$ python -q
>>> import numpy as np
>>> np.set_printoptions(precision=4, suppress=True, linewidth=200, legacy="1.25")
>>> arr = np.load("dump.npy")
>>> print(arr)
[[6. 1. 1. 1.]
 [1. 6. 1. 1.]
 [1. 1. 6. 1.]
 [1. 1. 1. 6.]]
>>> # equal to its transpose
>>> x0 = np.ones(4)
>>> for _ in range(5):
...     x0 = arr @ x0
...     x0 /= np.linalg.norm(x0)
...     print(round(x0 @ arr @ x0, 4))
... 
9.0
9.0
9.0
9.0
9.0
>>> print(np.round(np.linalg.eigvalsh(arr)[-1], 4))
9.0
>>> low = np.linalg.cholesky(arr)
>>> print(np.diag(low) ** 2)
[6.     5.8333 5.7143 5.625 ]
>>> print(np.linalg.eigvalsh(arr).min() > 0)
True
>>> print(arr / np.sqrt(np.outer(np.diag(arr), np.diag(arr))))
[[1.     0.1667 0.1667 0.1667]
 [0.1667 1.     0.1667 0.1667]
 [0.1667 0.1667 1.     0.1667]
 [0.1667 0.1667 0.1667 1.    ]]
>>> rng = np.random.default_rng(630)
>>> J = rng.normal(size=(36, 3)) + 3 * np.array([-5, -1, 3])
>>> print(J)
[[-14.0591  -2.7312   6.6201]
 [-14.4146  -1.7626   9.5512]
 [-15.0477  -1.6632   9.1863]
 [-14.9555  -3.038   10.0455]
 [-13.0566  -1.8135  10.5168]
 [-17.1068  -2.8738   8.4119]
 [-15.7207  -2.2971   9.5791]
 [-14.6525  -5.086    9.146 ]
 [-16.2561  -2.6909   7.5408]
 [-15.8225  -4.0562   8.8784]
 [-13.5185  -2.4513   9.1189]
 [-14.811   -3.256    7.75  ]
 [-16.0227  -2.3919  10.1508]
 [-14.0667  -3.5758   9.5728]
 [-13.7788  -2.1172   9.1111]
 [-16.1088  -2.86     7.5375]
 [-14.2382  -3.2843   9.8262]
 [-17.6799  -4.0889   8.5831]
 [-14.9193  -3.7447  10.2874]
 [-14.2731  -6.091    7.8413]
 [-14.9675  -3.1973   8.9875]
 [-14.7102  -3.886    9.9489]
 [-14.7365  -0.9116   9.1401]
 [-14.8735  -2.232    9.3174]
 [-14.5851  -2.7341   7.3796]
 [-15.5745  -2.2355   9.9445]
 [-16.4789  -3.3069   8.795 ]
 [-16.1529  -1.9081   8.0276]
 [-15.6486  -4.6924   7.8623]
 [-15.112   -3.5516   9.3005]
 [-15.2881  -3.3845   8.6829]
 [-15.258   -4.8974   9.648 ]
 [-14.4163  -3.7356  10.0418]
 [-13.8446  -3.8263   9.9896]
 [-14.6519  -2.8107   8.3516]
 [-14.8715  -2.397    9.8657]]
>>> O, V = np.linalg.qr(J[:, :2])[0], np.linalg.qr(J[:, 2:])[0]
>>> sv = np.linalg.svd(O.T @ V, compute_uv=False)
>>> print((sv > 0.9).sum())
1
>>> print(np.degrees(np.arccos(sv.clip(0, 1))))
[7.8206]
>>> print(round(np.linalg.norm(O @ O.T - V @ V.T, 2), 4))
1.0
>>> M2 = np.c_[J[:, :2] @ np.array([[2, 5], [5, 2]]), np.array([0, 1, 1, 1, 2, 1, 1, 2, 1, 0, 0, 1, 1, 1, 2, 1, 0, 2, 2, 2, 1, 0, 2, 0, 2, 1, 2, 0, 1, 2, 0, 1, 1, 2, 1, 0])]
>>> print(M2)
[[-41.7743 -75.758    0.    ]
 [-37.6422 -75.5982   1.    ]
 [-38.4112 -78.5646   1.    ]
 [-45.1011 -80.8537   1.    ]
 [-35.1807 -68.9099   2.    ]
 [-48.5828 -91.2817   1.    ]
 [-42.9269 -83.1976   1.    ]
 [-54.7351 -83.4345   2.    ]
 [-45.9669 -86.6625   1.    ]
 [-51.9262 -87.225    0.    ]
 [-39.2936 -72.495    0.    ]
 [-45.9022 -80.5672   1.    ]
 [-44.005  -84.8972   1.    ]
 [-46.0124 -77.485    1.    ]
 [-38.1435 -73.1283   2.    ]
 [-46.5176 -86.2639   1.    ]
 [-44.8981 -77.7599   0.    ]
 [-55.8042 -96.5772   2.    ]
 [-48.5621 -82.0859   2.    ]
 [-59.0011 -83.5474   2.    ]
 [-45.9216 -81.2322   1.    ]
 [-48.8505 -81.3232   0.    ]
 [-34.0311 -75.5056   2.    ]
 [-40.9069 -78.8314   0.    ]
 [-42.8408 -78.3936   2.    ]
 [-42.3265 -82.3433   1.    ]
 [-49.4923 -89.0085   2.    ]
 [-41.8462 -84.5806   0.    ]
 [-54.7593 -87.6278   1.    ]
 [-47.982  -82.6634   2.    ]
 [-47.4986 -83.2093   0.    ]
 [-55.0031 -86.085    1.    ]
 [-47.5106 -79.5526   1.    ]
 [-46.8209 -76.8757   2.    ]
 [-43.3573 -78.8809   1.    ]
 [-41.7283 -79.1517   0.    ]]
>>> print(np.linalg.norm(np.linalg.qr(J)[0].T @ M2, axis=0) ** 2 / ((M2 ** 2).sum(axis=0) + 1e-12))
[1.     1.     0.6805]
>>> print(np.linalg.matrix_rank(M2))
3
>>> print(np.linalg.matrix_rank(np.c_[J, M2]))
4
>>> basis = J[[24, 15]].astype(float)
>>> for _ in range(7):
...     idx = np.linalg.norm(J[:, None] - basis, axis=-1).argmin(axis=1)
...     basis = np.array([J[idx == j].mean(axis=0) for j in range(2)])
... 
>>> print(idx)
[0 0 0 0 0 1 1 0 1 1 0 0 1 0 0 1 0 1 0 0 0 0 0 0 0 0 1 1 1 0 1 0 0 0 0 0]
>>> print(np.bincount(idx))
[25 11]
>>> mat = np.loadtxt("data.csv", delimiter=",")
>>> print(mat)
[[ 4.  0.  0.  0.  0.  0.]
 [ 0.  5.  3.  1.  2.  3.]
 [ 0.  3. 13.  3.  6.  9.]
 [ 0.  1.  3.  5.  2.  3.]
 [ 0.  2.  6.  2.  8.  6.]
 [ 0.  3.  9.  3.  6. 13.]]
>>> C2 = mat.T @ mat
>>> print(np.allclose(C2, C2.T))
True
>>> print(np.linalg.svd(mat, compute_uv=False) ** 2)
[784.  16.  16.  16.  16.  16.]
>>> print(C2)
[[ 16.   0.   0.   0.   0.   0.]
 [  0.  48.  96.  32.  64.  96.]
 [  0.  96. 304.  96. 192. 288.]
 [  0.  32.  96.  48.  64.  96.]
 [  0.  64. 192.  64. 144. 192.]
 [  0.  96. 288.  96. 192. 304.]]
>>> print(np.linalg.eigvalsh(C2)[::-1])
[784.  16.  16.  16.  16.  16.]
>>> print(np.trace(C2), (mat ** 2).sum())
864.0 864.0
>>> print((mat @ mat.T).shape)
(6, 6)
>>> print(np.allclose(C2, C2.T))
True
>>> print(np.round(np.abs(np.linalg.eigvals(C2)).max(), 4))
784.0
>>> print((C2 + C2.T) / 2)
[[ 16.   0.   0.   0.   0.   0.]
 [  0.  48.  96.  32.  64.  96.]
 [  0.  96. 304.  96. 192. 288.]
 [  0.  32.  96.  48.  64.  96.]
 [  0.  64. 192.  64. 144. 192.]
 [  0.  96. 288.  96. 192. 304.]]
>>> print(np.sort(np.abs(np.linalg.eigvals(C2))))
[ 16.  16.  16.  16.  16. 784.]
>>> left, sv, Vh = np.linalg.svd(mat, full_matrices=False)
>>> print(np.abs(left[:, 0]).round(6).argmax())
2
>>> print(np.round(Vh @ Vh.T, 4) + 0)
[[1. 0. 0. 0. 0. 0.]
 [0. 1. 0. 0. 0. 0.]
 [0. 0. 1. 0. 0. 0.]
 [0. 0. 0. 1. 0. 0.]
 [0. 0. 0. 0. 1. 0.]
 [0. 0. 0. 0. 0. 1.]]
>>> print(np.round(left.T @ left, 4) + 0)
[[1. 0. 0. 0. 0. 0.]
 [0. 1. 0. 0. 0. 0.]
 [0. 0. 1. 0. 0. 0.]
 [0. 0. 0. 1. 0. 0.]
 [0. 0. 0. 0. 1. 0.]
 [0. 0. 0. 0. 0. 1.]]
>>> print(np.abs(Vh[0]))
[0.     0.2041 0.6124 0.2041 0.4082 0.6124]
>>> print(sv / sv[0])
[1.     0.1429 0.1429 0.1429 0.1429 0.1429]
